$ ipython --no-banner

In [1]: import numpy as np

In [2]: import numpy.linalg as la

In [3]: np.set_printoptions(precision=3, suppress=True, linewidth=160)

In [4]: mat = np.load("x.npy")

In [5]: mat
Out[5]: 
array([[ 4.,  0.,  0.],
       [ 0.,  1., -1.],
       [ 0., -2., -2.]])

In [6]: np.allclose(mat, mat.T)
Out[6]: False

In [7]: np.trace(mat)
Out[7]: np.float64(3.0)

In [8]: B = mat[0, 0] * mat[1:] - np.outer(mat[1:, 0], mat[0])

In [9]: B
Out[9]: 
array([[ 0.,  4., -4.],
       [ 0., -8., -8.]])

In [10]: np.flatnonzero(~B.round(6).any(axis=1))
Out[10]: array([], dtype=int64)

In [11]: la.matrix_rank(B), la.matrix_rank(mat)
Out[11]: (np.int64(2), np.int64(3))

In [12]: x = np.array([4, -3, -3])

In [13]: rhs = mat @ x

In [14]: beta, lr = np.zeros(3), 1 / la.norm(mat, 2) ** 2

In [15]: for i in range(15):
    ...:     beta -= lr * mat.T @ (mat @ beta - rhs)
    ...:     if i % 5 == 0: print(i, round(la.norm(mat @ beta - rhs), 3))
    ...: 
0 6.0
5 0.188
10 0.006

In [16]: np.round(la.cond(mat), 3)
Out[16]: np.float64(2.828)

In [17]: beta
Out[17]: array([ 4., -3., -3.])

In [18]: M = np.load("mat.npy")

In [19]: M
Out[19]: 
array([[ -3.63 ,  -2.646,  11.531],
       [-24.492,   8.793,  -3.78 ],
       [ -0.724,  -0.425,   1.874],
       [ -1.374,   0.649,  -1.851],
       [  7.727,   2.031,   1.681],
       [ 13.946,  -0.196,   2.49 ],
       [ -2.091,  -0.6  , -10.452],
       [ 19.137,   0.03 ,   0.779],
       [  7.009,  -2.565,   3.801],
       [  9.549,  -7.159,   1.317],
       [-11.973,   1.978,  -4.993],
       [ -7.066,  -1.216,  -4.527],
       [  7.909,   3.255,   3.885],
       [  2.997,  -5.581,   0.707],
       [ 15.626,   0.063,   1.949],
       [ -7.   ,   5.166,  -1.08 ],
       [ -0.846,   0.224,   6.058]])

In [20]: Xc = M - M.mean(axis=0)

In [21]: vecs = la.svd(Xc)[2][:1]

In [22]: B = Xc - Xc @ vecs.T @ vecs

In [23]: la.norm(B, axis=1).round(6).argmax()
Out[23]: np.int64(0)

In [24]: np.diag(vecs.T @ vecs)
Out[24]: array([0.929, 0.032, 0.038])

In [25]: A = np.loadtxt("w.csv", delimiter=",")

In [26]: A
Out[26]: 
array([[5., 0., 5., 0., 0.],
       [1., 0., 1., 0., 0.],
       [0., 0., 0., 0., 0.]])

In [27]: rk = la.matrix_rank(A)

In [28]: rk
Out[28]: np.int64(1)

In [29]: N = la.svd(A)[2][rk:].T

In [30]: np.allclose(A @ N, 0)
Out[30]: True

In [31]: [int(la.matrix_rank(A[:, :j + 1])) for j in range(5)]
Out[31]: [1, 1, 1, 1, 1]

In [32]: np.round(A @ N, 3) + 0
Out[32]: 
array([[0., 0., 0., 0.],
       [0., 0., 0., 0.],
       [0., 0., 0., 0.]])

In [33]: N @ N.T
Out[33]: 
array([[ 0.5,  0. , -0.5,  0. ,  0. ],
       [ 0. ,  1. ,  0. ,  0. ,  0. ],
       [-0.5,  0. ,  0.5,  0. ,  0. ],
       [ 0. ,  0. ,  0. ,  1. ,  0. ],
       [ 0. ,  0. ,  0. ,  0. ,  1. ]])

In [34]: [int(la.matrix_rank(np.delete(A, i, axis=0))) for i in range(3)]
Out[34]: [1, 1, 1]
